$ python3 -q
>>> import numpy as np
>>> import numpy.linalg as la
>>> np.set_printoptions(precision=2, suppress=True, linewidth=160)
>>> def rd(a):
...     return np.round(a, 2) + 0
... 
>>> J = np.load("run19.npy")
>>> print(J)
[[0 1 1 0 0 1]
 [1 0 1 1 1 0]
 [1 1 0 0 1 0]
 [0 1 0 0 0 0]
 [0 1 1 0 0 1]
 [1 0 0 0 1 0]]
>>> # looks like rank 4
>>> print(la.matrix_rank(J, rtol=0.1))
4
>>> print([round(float(x), 2) for x in la.svd(J, compute_uv=False)[:3]])
[2.94, 2.24, 1.37]
>>> print(rd(la.norm(J, 2) / la.norm(J)))
0.74
>>> u = np.array([0, 0])
>>> print(np.correlate(J[4], J[0], "full"))
[0 1 1 0 1 3 1 0 1 1 0]
>>> print(np.polyval(u, J[4]))
[0 0 0 0 0 0]
>>> print(np.cross(J[4, :3], J[0, :3]))
[0 0 0]
>>> print(np.convolve(J[4], u))
[0 0 0 0 0 0 0]
>>> w1 = np.array([[-2, 3, -1, 3, 2, -1],
...     [3, -3, 2, -2, -3, 1],
...     [0, -2, 2, 3, 1, 3],
...     [-2, 1, -2, -1, -3, -2],
...     [0, 0, -3, -3, 3, 1],
...     [0, -2, 3, 3, -2, -2]])
>>> c = np.array([5, 3, 5, 5, 0, 0])
>>> hid = np.maximum(J @ w1 + c, 0)
>>> print((hid > 0).astype(int))
[[1 0 1 1 0 1]
 [1 1 1 1 1 1]
 [1 1 1 1 1 1]
 [1 0 1 1 0 1]
 [1 0 1 1 0 1]
 [1 1 1 1 1 0]]
>>> print(hid)
[[ 8  0 12  9  0  2]
 [ 1  5  1  7  3  1]
 [ 6  3  3  3  2  1]
 [ 8  0  7  3  0  1]
 [ 8  0 12  9  0  2]
 [ 3  6  1  5  5  0]]
>>> cent = np.array([[3, 3, 3], [0, 0, 0], [2, 3, 2], [2, 2, 3], [3, 3, 3], [0, 2, 3]])
>>> print(w1 @ cent)
[[  4   1   4]
 [  0   4   1]
 [ 13  21  25]
 [-21 -27 -28]
 [ -3  -4  -3]
 [  6   5   3]]
